>>> import numpy as np
>>> from numpy import linalg as LA
>>> np.set_printoptions(precision=2, suppress=True, linewidth=120, floatmode="fixed")
>>> q, _ = LA.qr(np.array([[-1.3, 0.8, 0.0, 0.6, 1.1, -0.2],
...     [2.4, -2.1, 0.2, 0.9, -1.1, 1.2],
...     [0.9, 0.9, -1.3, -0.2, 0.8, -0.2],
...     [0.7, 1.1, -1.4, -0.2, 0.0, -1.9],
...     [0.9, -0.4, -0.9, -2.4, 1.1, 0.8],
...     [-0.1, 0.2, -0.2, 1.3, 0.3, -0.9]]))
>>> ev = np.array([1, -9, -7, -6, 1, -4])
>>> A = q @ np.diag(ev) @ q.T
>>> print(A)
[[-3.63 -1.70  0.20 -1.57 -1.25 -0.97]
 [-1.70 -2.08  2.50  1.98  1.66 -0.51]
 [ 0.20  2.50 -3.04 -4.05  0.75 -0.61]
 [-1.57  1.98 -4.05 -3.90  0.31 -0.04]
 [-1.25  1.66  0.75  0.31 -6.24 -0.10]
 [-0.97 -0.51 -0.61 -0.04 -0.10 -5.12]]
>>> print(np.round(np.trace(A), 2))
-24.0
>>> print((A + A.T) / 2)
[[-3.63 -1.70  0.20 -1.57 -1.25 -0.97]
 [-1.70 -2.08  2.50  1.98  1.66 -0.51]
 [ 0.20  2.50 -3.04 -4.05  0.75 -0.61]
 [-1.57  1.98 -4.05 -3.90  0.31 -0.04]
 [-1.25  1.66  0.75  0.31 -6.24 -0.10]
 [-0.97 -0.51 -0.61 -0.04 -0.10 -5.12]]
>>> print(np.allclose(A @ A.T, A.T @ A))
True
>>> print([round(float(LA.det(A[:i, :i])), 2) + 0 for i in range(1, 7)])
[-3.63, 4.66, 6.87, 13.12, -278.92, 1512.0]
>>> print(np.round(LA.eigvalsh(A).min(), 2))
-9.0
>>> print(np.all(LA.eigvalsh(A) > 0))
False
>>> other = np.array([[-2, 2], [0, 0], [0, 0], [2, -1], [-3, 3], [1, -3]])
>>> print(LA.matrix_rank(A @ other))
2
>>> print(np.einsum("ij->j", A))
[-8.92  1.85 -4.25 -7.25 -4.86 -7.35]
>>> print(other.T @ A.T)
[[  6.90   1.87 -11.37  -5.64  21.73  -2.93]
 [ -6.51   1.12   8.54   1.81 -21.21  13.14]]
>>> print(np.einsum("ik,kj->ij", A, other))
[[  6.90  -6.51]
 [  1.87   1.12]
 [-11.37   8.54]
 [ -5.64   1.81]
 [ 21.73 -21.21]
 [ -2.93  13.14]]
>>> print(np.vstack([A, other.T]).shape)
(8, 6)
>>> ev, V = LA.eigh(A)
>>> vec = np.array([9, 7, 8, 1, 4, 2])
>>> print(round(float(vec @ A @ vec / (vec @ vec)), 2), round(float(ev[0]), 2), round(float(ev[-1]), 2))
-3.27 -9.0 1.0
>>> vec = np.array([3, 0, 0, 3, 2, 1])
>>> target = A @ vec
>>> coef, lr = np.zeros(6), 1 / LA.norm(A, 2) ** 2
>>> for i in range(12):
...     coef -= lr * A.T @ (A @ coef - target)
...     if i % 2 == 0: print(i, round(LA.norm(A @ coef - target), 2))
... 
0 12.18
2 4.81
4 2.9
6 2.02
8 1.55
10 1.3
>>> print(coef)
[3.17 0.03 0.80 2.26 2.04 0.96]
>>> print(np.round(LA.cond(A), 2))
9.0
>>> rng = np.random.default_rng(29)
>>> data = np.eye(4, dtype=int)[rng.permutation(4)]
>>> print(data)
[[0 0 0 1]
 [0 0 1 0]
 [1 0 0 0]
 [0 1 0 0]]
>>> vec = np.array([0, 3, -2, 2])
>>> print(data * vec)
[[ 0  0  0  2]
 [ 0  0 -2  0]
 [ 0  0  0  0]
 [ 0  3  0  0]]
>>> print((data * vec).sum(axis=1))
[ 2 -2  0  3]
>>> print(np.einsum("ij,j->i", data, vec))
[ 2 -2  0  3]
>>> print(data @ np.ones(4))
[1.00 1.00 1.00 1.00]
>>> print(np.sort(np.abs(LA.eigvals(data)))[::-1])
[1.00 1.00 1.00 1.00]
>>> print(LA.matrix_power(data, 100))
[[1 0 0 0]
 [0 1 0 0]
 [0 0 1 0]
 [0 0 0 1]]
>>> print(LA.matrix_power(data, 2))
[[0 1 0 0]
 [1 0 0 0]
 [0 0 0 1]
 [0 0 1 0]]
>>> p = np.eye(4)[0]
>>> for _ in range(6):
...     p = p @ data
...     print(p.round(2))
... 
[0.00 0.00 0.00 1.00]
[0.00 1.00 0.00 0.00]
[0.00 0.00 1.00 0.00]
[1.00 0.00 0.00 0.00]
[0.00 0.00 0.00 1.00]
[0.00 1.00 0.00 0.00]
>>> feats = np.array([[2, -2, -3, 3, 2],
...     [-2, 0, 0, -1, 2],
...     [0, 0, 0, 1, 0],
...     [3, 2, 1, 2, 0]]) * (rng.random((4, 5)) < 0.3)
>>> print(feats)
[[ 0 -2 -3  3  0]
 [ 0  0  0  0  0]
 [ 0  0  0  1  0]
 [ 0  2  0  0  0]]
>>> # column 4 repeats column 0
>>> W1 = np.array([[7, 4], [5, 7], [8, 4], [9, 7], [4, 5]])
>>> coef = np.array([1, 3])
>>> H = np.maximum(feats @ W1 + coef, 0)
>>> print(LA.matrix_rank(H))
2
>>> Z = np.array([[-1, 2], [1, 2]])
>>> print((H @ Z).round(6).argmax(axis=1))
[0 1 1 1]
>>> print(W1 @ Z)
[[-3 22]
 [ 2 24]
 [-4 24]
 [-2 32]
 [ 1 18]]
>>> print(np.argsort(-LA.norm(feats, axis=0).round(6), kind="stable")[:3])
[3 2 1]
>>> print(LA.cond(feats) > 100)
True
>>> print([round(float(x), 2) for x in LA.svd(feats, compute_uv=False)[:3]])
[4.82, 1.81, 0.69]
>>> C2 = feats.T @ feats
>>> print(np.round(LA.svd(feats, compute_uv=False) ** 2, 2) + 0)
[23.24  3.29  0.47  0.00]
>>> print(np.allclose(C2, C2.T))
True
>>> print(LA.eigvalsh(C2)[::-1])
[23.24  3.29  0.47  0.00  0.00]
>>> print(np.trace(C2), (feats ** 2).sum())
27 27
>>> print(np.diag(C2))
[ 0  8  9 10  0]
>>> left, sigma, Vt = LA.svd(A, full_matrices=False)
>>> print(np.cumsum(sigma ** 2) / np.sum(sigma ** 2))
[0.44 0.71 0.90 0.99 0.99 1.00]
>>> print(np.round(left.T @ A @ Vt.T, 2) + 0)
[[9.00 0.00 0.00 0.00 0.00 0.00]
 [0.00 7.00 0.00 0.00 0.00 0.00]
 [0.00 0.00 6.00 0.00 0.00 0.00]
 [0.00 0.00 0.00 4.00 0.00 0.00]
 [0.00 0.00 0.00 0.00 1.00 0.00]
 [0.00 0.00 0.00 0.00 0.00 1.00]]
>>> print(np.abs(Vt[0]))
[0.06 0.40 0.62 0.67 0.03 0.07]
>>> rk = LA.matrix_rank(feats)
>>> print(rk)
3
>>> N = LA.svd(feats)[2][rk:].T
>>> print(np.round(N @ N.T, 2) + 0)
[[1.00 0.00 0.00 0.00 0.00]
 [0.00 0.00 0.00 0.00 0.00]
 [0.00 0.00 0.00 0.00 0.00]
 [0.00 0.00 0.00 0.00 0.00]
 [0.00 0.00 0.00 0.00 1.00]]
>>> print(N.shape)
(5, 2)
>>> print(np.allclose(feats @ N, 0))
True
>>> Z = np.array([[2, 0, 2, 2, 2, 1, 1, 1, 2, 2, 1, 1],
...     [1, 0, 1, 2, 0, 2, 2, 2, 1, 2, 0, 0],
...     [0, 2, 1, 2, 2, 2, 1, 0, 0, 0, 2, 1],
...     [1, 0, 0, 0, 1, 0, 0, 2, 2, 2, 0, 0],
...     [1, 2, 2, 1, 0, 1, 2, 0, 0, 0, 2, 1],
...     [1, 2, 1, 1, 0, 0, 0, 2, 2, 2, 2, 1],
...     [2, 2, 0, 2, 1, 1, 1, 2, 1, 0, 1, 1],
...     [2, 0, 1, 0, 1, 0, 0, 0, 0, 0, 0, 1],
...     [1, 1, 2, 2, 1, 1, 2, 2, 1, 2, 0, 0],
...     [0, 1, 2, 1, 0, 2, 2, 0, 2, 0, 0, 2],
...     [2, 0, 2, 1, 2, 2, 2, 0, 1, 0, 1, 1],
...     [2, 2, 2, 0, 1, 2, 1, 0, 0, 2, 2, 1]])
>>> E = (rng.random((32, 12)) < 0.25) @ Z
>>> print(E)
[[4 4 2 2 2 3 2 2 1 2 3 2]
 [4 7 5 7 4 5 6 4 2 2 5 3]
 [4 4 4 3 4 3 3 2 2 2 4 3]
 [4 3 5 2 2 3 4 2 4 2 2 4]
 [4 2 4 6 5 5 4 5 5 6 3 2]
 [2 0 2 1 2 2 2 0 1 0 1 1]
 [3 6 7 6 4 6 7 4 5 4 4 4]
 [4 5 4 3 2 5 4 2 3 2 3 4]
 [3 5 6 5 0 5 6 4 5 4 4 4]
 [1 0 1 2 0 2 2 2 1 2 0 0]
 [5 3 3 4 3 2 3 4 2 2 1 2]
 [4 0 3 1 3 2 2 0 1 0 1 2]
 [2 3 5 5 4 5 4 1 4 2 3 4]
 [2 0 2 1 2 2 2 0 1 0 1 1]
 [1 0 1 2 0 2 2 2 1 2 0 0]
 [5 4 8 4 4 7 7 2 4 4 3 4]
 [3 1 4 2 3 4 4 2 5 2 1 3]
 [4 2 3 0 2 2 1 0 0 2 2 2]
 [4 1 6 4 4 5 5 1 5 2 2 4]
 [1 3 4 2 0 3 4 0 2 0 2 3]
 [3 0 1 0 2 0 0 2 2 2 0 1]
 [3 4 2 6 3 5 4 4 2 2 3 2]
 [0 3 3 3 2 4 3 0 2 0 2 3]
 [5 6 3 3 2 3 2 4 3 4 5 3]
 [3 2 1 4 1 3 3 4 2 2 1 1]
 [4 2 3 2 2 4 3 4 3 6 2 1]
 [2 3 3 3 1 1 2 4 3 4 2 1]
 [4 0 3 1 3 2 2 0 1 0 1 2]
 [3 4 3 3 3 2 1 2 2 2 4 3]
 [1 2 1 1 0 0 0 2 2 2 2 1]
 [5 2 4 4 3 4 4 6 6 6 3 2]
 [3 5 3 6 4 4 4 4 2 2 3 2]]
>>> # row 13 repeats row 5
>>> left, sigma, Vt = LA.svd(E, full_matrices=False)
>>> print(left.shape, sigma.shape, Vt.shape)
(32, 12) (12,) (12, 12)
>>> print((sigma > 1e-8).sum())
12
>>> print(np.abs(left[:, 0]).round(6).argmax())
6
>>> print(round(float(np.sqrt((sigma ** 2).sum())), 2), round(LA.norm(E), 2))
62.94 62.94
>>> print(np.round(left.T @ left, 2) + 0)
[[1.00 0.00 0.00 0.00 0.00 0.00 0.00 0.00 0.00 0.00 0.00 0.00]
 [0.00 1.00 0.00 0.00 0.00 0.00 0.00 0.00 0.00 0.00 0.00 0.00]
 [0.00 0.00 1.00 0.00 0.00 0.00 0.00 0.00 0.00 0.00 0.00 0.00]
 [0.00 0.00 0.00 1.00 0.00 0.00 0.00 0.00 0.00 0.00 0.00 0.00]
 [0.00 0.00 0.00 0.00 1.00 0.00 0.00 0.00 0.00 0.00 0.00 0.00]
 [0.00 0.00 0.00 0.00 0.00 1.00 0.00 0.00 0.00 0.00 0.00 0.00]
 [0.00 0.00 0.00 0.00 0.00 0.00 1.00 0.00 0.00 0.00 0.00 0.00]
 [0.00 0.00 0.00 0.00 0.00 0.00 0.00 1.00 0.00 0.00 0.00 0.00]
 [0.00 0.00 0.00 0.00 0.00 0.00 0.00 0.00 1.00 0.00 0.00 0.00]
 [0.00 0.00 0.00 0.00 0.00 0.00 0.00 0.00 0.00 1.00 0.00 0.00]
 [0.00 0.00 0.00 0.00 0.00 0.00 0.00 0.00 0.00 0.00 1.00 0.00]
 [0.00 0.00 0.00 0.00 0.00 0.00 0.00 0.00 0.00 0.00 0.00 1.00]]
>>> print(np.cumsum(sigma ** 2) / np.sum(sigma ** 2))
[0.88 0.92 0.95 0.97 0.98 0.99 0.99 1.00 1.00 1.00 1.00 1.00]
>>> print(np.round(left.T @ E @ Vt.T, 2) + 0)
[[59.15  0.00  0.00  0.00  0.00  0.00  0.00  0.00  0.00  0.00  0.00  0.00]
 [ 0.00 12.14  0.00  0.00  0.00  0.00  0.00  0.00  0.00  0.00  0.00  0.00]
 [ 0.00  0.00 10.51  0.00  0.00  0.00  0.00  0.00  0.00  0.00  0.00  0.00]
 [ 0.00  0.00  0.00  8.96  0.00  0.00  0.00  0.00  0.00  0.00  0.00  0.00]
 [ 0.00  0.00  0.00  0.00  7.57  0.00  0.00  0.00  0.00  0.00  0.00  0.00]
 [ 0.00  0.00  0.00  0.00  0.00  5.20  0.00  0.00  0.00  0.00  0.00  0.00]
 [ 0.00  0.00  0.00  0.00  0.00  0.00  4.35  0.00  0.00  0.00  0.00  0.00]
 [ 0.00  0.00  0.00  0.00  0.00  0.00  0.00  3.41  0.00  0.00  0.00  0.00]
 [ 0.00  0.00  0.00  0.00  0.00  0.00  0.00  0.00  2.42  0.00  0.00  0.00]
 [ 0.00  0.00  0.00  0.00  0.00  0.00  0.00  0.00  0.00  1.94  0.00  0.00]
 [ 0.00  0.00  0.00  0.00  0.00  0.00  0.00  0.00  0.00  0.00  0.69  0.00]
 [ 0.00  0.00  0.00  0.00  0.00  0.00  0.00  0.00  0.00  0.00  0.00  0.49]]
